In [1]: import numpy as np

In [2]: from numpy import linalg as LA

In [3]: np.set_printoptions(suppress=True, linewidth=200)

In [4]: M = np.loadtxt("block2.csv", delimiter=",")

In [5]: print(M)
[[  2.   2.   5.   1.]
 [  7.   4.   7.   4.]
 [ 11.   6.  11.   9.]
 [ 11.  10.  11.  10.]
 [ 16.  14.  16.  14.]
 [ 20.  15.  21.  14.]
 [ 23.  19.  26.  18.]
 [ 26.  20.  27.  18.]
 [ 27.  21.  30.  18.]
 [ 30.  24.  30.  21.]
 [ 35.  29.  32.  25.]
 [ 39.  32.  36.  30.]
 [ 39.  34.  41.  33.]
 [ 43.  36.  45.  37.]
 [ 45.  39.  47.  40.]
 [ 49.  41.  49.  43.]
 [ 50.  46.  53.  44.]
 [ 55.  48.  57.  45.]
 [ 58.  50.  62.  49.]
 [ 58.  52.  62.  54.]
 [ 60.  55.  67.  54.]
 [ 64.  59.  69.  55.]
 [ 68.  61.  72.  55.]
 [ 71.  62.  73.  59.]
 [ 74.  65.  76.  61.]
 [ 75.  65.  81.  63.]
 [ 77.  67.  82.  67.]
 [ 80.  70.  87.  68.]
 [ 81.  72.  89.  68.]
 [ 86.  72.  91.  71.]
 [ 91.  77.  92.  74.]
 [ 95.  80.  96.  77.]
 [ 97.  85.  97.  82.]
 [100.  87.  99.  83.]
 [103.  92. 102.  86.]
 [104.  96. 107.  90.]
 [106. 100. 111.  95.]
 [106. 102. 114.  98.]
 [109. 107. 114. 102.]
 [111. 107. 116. 105.]
 [113. 111. 120. 105.]
 [117. 112. 121. 107.]
 [118. 116. 123. 110.]
 [118. 119. 128. 114.]
 [121. 119. 132. 116.]
 [126. 120. 133. 119.]]

In [6]: x0 = np.array([0, 8, 0, 9])

In [7]: target = M @ x0

In [8]: print(np.round(LA.lstsq(M, target)[0], 1) + 0)
[0. 8. 0. 9.]

In [9]: print(np.round(LA.solve(M.T @ M, M.T @ target), 1) + 0)
[0. 8. 0. 9.]

In [10]: rng = np.random.default_rng(762)

In [11]: target = target + 0.3 * rng.normal(size=46)

In [12]: print(target.round(1))
[  24.7   67.9  128.4  169.6  237.8  246.1  314.5  321.4  329.8  380.8  457.1  525.9  569.   621.3  671.4  715.5  763.8  789.3  841.   901.5  926.3  967.2  983.4 1027.2 1069.1 1086.7 1138.6 1172.2
 1188.  1214.9 1282.1 1333.1 1417.7 1442.9 1509.9 1578.  1654.7 1697.5 1774.5 1801.1 1833.3 1858.6 1918.1 1977.5 1996.  2030.4]

In [13]: beta, *_ = LA.lstsq(M, target)

In [14]: print(round(LA.norm(target - M @ beta), 1))
2.1

In [15]: print([round(float(LA.norm(LA.solve(M.T @ M + lam * np.eye(4), M.T @ target))), 2) for lam in (0, 1, 10, 100)])
[12.03, 12.03, 11.94, 11.25]

In [16]: print(beta.round(1) + 0)
[0.  8.  0.  8.9]

In [17]: print(np.round(M.T @ (target - M @ beta), 1) + 0)
[0. 0. 0. 0.]

In [18]: other = M / LA.norm(M, axis=1)
ValueError: operands could not be broadcast together with shapes (46,4) (46,) 


In [19]: other = M / LA.norm(M, axis=1, keepdims=True)

In [20]: cov = other @ other.T

In [21]: print(round(np.degrees(np.arccos(np.clip(cov[4, 31], -1, 1))), 1))
1.9

In [22]: print(cov[4].round(1))
[0.9 1.  1.  1.  1.  1.  1.  1.  1.  1.  1.  1.  1.  1.  1.  1.  1.  1.  1.  1.  1.  1.  1.  1.  1.  1.  1.  1.  1.  1.  1.  1.  1.  1.  1.  1.  1.  1.  1.  1.  1.  1.  1.  1.  1.  1. ]

In [23]: print(np.round(LA.norm(other, axis=1), 1))
[1. 1. 1. 1. 1. 1. 1. 1. 1. 1. 1. 1. 1. 1. 1. 1. 1. 1. 1. 1. 1. 1. 1. 1. 1. 1. 1. 1. 1. 1. 1. 1. 1. 1. 1. 1. 1. 1. 1. 1. 1. 1. 1. 1. 1. 1.]

In [24]: lab = M[:, 1] > np.median(M[:, 1])

In [25]: r0 = M[lab].mean(axis=0) - M[~lab].mean(axis=0)

In [26]: print(lab.astype(int))
[0 0 0 0 0 0 0 0 0 0 0 0 0 0 0 0 0 0 0 0 0 0 0 1 1 1 1 1 1 1 1 1 1 1 1 1 1 1 1 1 1 1 1 1 1 1]

In [27]: print(((M - M.mean(axis=0)) @ r0 > 0).astype(int))
[0 0 0 0 0 0 0 0 0 0 0 0 0 0 0 0 0 0 0 0 0 0 0 1 1 1 1 1 1 1 1 1 1 1 1 1 1 1 1 1 1 1 1 1 1 1]

In [28]: sig = 5 * 0.5 ** np.arange(7)

In [29]: Q, _ = LA.qr(np.array([[0.8, 0.2, -0.6, 0.1, -0.7, -0.7, -0.8],
    ...:     [0.9, -0.1, -0.8, 1.6, -0.1, -0.3, 0.1],
    ...:     [0.5, 1.5, 0.1, -1.3, 0.0, -1.8, -1.6],
    ...:     [0.0, 0.7, 0.1, -0.7, -2.5, 0.9, -0.4],
    ...:     [-0.3, 0.5, -0.4, -0.2, -0.2, -0.2, 2.3],
    ...:     [1.0, -0.6, -0.7, 1.9, 0.4, 1.3, 0.8],
    ...:     [1.5, -0.2, 1.4, -0.3, -1.0, 0.5, -0.1]]))

In [30]: data = rng.normal(size=(22, 7)) * sig @ Q

In [31]: print(data.round(1) + 0)
[[ 3.7 -2.1  3.1 -5.6  0.2 -1.7  0.1]
 [-3.1 -0.5 -3.8  3.4 -2.7  3.1  0.7]
 [-2.1  2.8 -1.5  3.4 -0.4  0.1 -0.5]
 [ 0.8  0.8  1.2  6.7 -0.9 -3.9  0.1]
 [-0.8  0.5 -0.7  0.9  0.   0.9  0.3]
 [ 1.5 -1.5  1.2 -2.6  0.1 -0.3  0.3]
 [ 1.6 -0.1  1.6 -0.7  0.6 -1.7  0.1]
 [ 1.1  0.4  1.4 -2.2  0.2 -0.9 -0.8]
 [-2.4  0.4 -2.4  2.4 -0.5  1.6  0.5]
 [-1.   0.7 -0.6  8.1 -1.7 -1.7  0.1]
 [ 2.1 -0.6  2.1  0.4  0.1 -2.5 -0.2]
 [ 1.3 -3.   0.5 -2.4 -1.5  1.   0.1]
 [ 0.  -1.  -0.2  3.4 -0.7 -0.8  0.5]
 [ 5.8 -0.1  6.5 -6.4  1.9 -5.  -1.1]
 [-1.8  0.1 -1.8  3.3 -0.3  0.9  0.4]
 [-0.1  0.7  0.1 -0.7  1.   0.4 -0.3]
 [-1.5  1.  -1.3  0.   0.8  0.7  0.3]
 [-2.9 -0.2 -3.4  3.3 -0.4  2.8  1.1]
 [-2.9  1.  -2.8  7.2 -2.1  0.9  0.5]
 [ 1.7 -0.1  1.9  2.1  1.  -2.1  0.3]
 [ 0.2  0.7  0.4  6.3 -0.5 -2.5  0.2]
 [ 1.7 -1.3  1.5 -8.9 -0.3  1.6 -1. ]]

In [32]: cen = (data - data.mean(axis=0)) / data.std(axis=0)

In [33]: print(np.round(cen.std(axis=0), 1))
[1. 1. 1. 1. 1. 1. 1.]

In [34]: print(np.argwhere(np.abs(cen) > 2))
[[ 1  4]
 [ 2  1]
 [11  1]
 [13  0]
 [13  2]
 [13  4]
 [13  5]
 [13  6]
 [21  3]]

In [35]: beta = LA.lstsq(np.delete(cen, 1, axis=1), cen[:, 1])[0]

In [36]: print(np.abs(beta).argmax())
0

In [37]: print(round(1 - np.var(cen[:, 1] - np.delete(cen, 1, axis=1) @ beta), 1))
0.9

In [38]: P = data @ LA.solve(data.T @ data, data.T)

In [39]: print(round(np.trace(P), 1))
7.0

In [40]: print(np.round(np.diag(P), 1))
[0.5 0.5 0.4 0.4 0.4 0.1 0.1 0.2 0.1 0.4 0.2 0.5 0.3 0.5 0.1 0.2 0.5 0.3 0.4 0.4 0.2 0.5]

In [41]: other = np.c_[data[:, :3] @ np.array([[0, 0, -3], [2, 1, 2], [0, -3, 0]]), np.array([1, 1, 2, 3, -1, 2, 0, -1, -1, 3, 1, 3, 0, -1, 1, -2, 2, -3, -3, 3, 1, -1])]

In [42]: print(other.round(1))
[[ -4.2 -11.4 -15.2   1. ]
 [ -0.9  10.9   8.5   1. ]
 [  5.6   7.4  11.9   2. ]
 [  1.7  -2.8  -0.8   3. ]
 [  1.    2.5   3.4  -1. ]
 [ -3.   -5.   -7.6   2. ]
 [ -0.3  -5.   -5.2   0. ]
 [  0.9  -3.6  -2.3  -1. ]
 [  0.9   7.8   8.   -1. ]
 [  1.3   2.5   4.4   3. ]
 [ -1.2  -6.8  -7.6   1. ]
 [ -6.   -4.5  -9.8   3. ]
 [ -2.   -0.4  -2.    0. ]
 [ -0.3 -19.7 -17.8  -1. ]
 [  0.2   5.4   5.5   1. ]
 [  1.4   0.5   1.8  -2. ]
 [  2.    4.8   6.6   2. ]
 [ -0.4  10.1   8.4  -3. ]
 [  1.9   9.2  10.7  -3. ]
 [ -0.2  -5.7  -5.2   3. ]
 [  1.4  -0.6   0.7   1. ]
 [ -2.7  -5.9  -7.6  -1. ]]

In [43]: print(np.round(LA.lstsq(data, other[:, 0])[0], 1) + 0)
[0. 2. 0. 0. 0. 0. 0.]

In [44]: print(LA.matrix_rank(other))
4

In [45]: print(LA.matrix_rank(np.c_[data, other]))
8
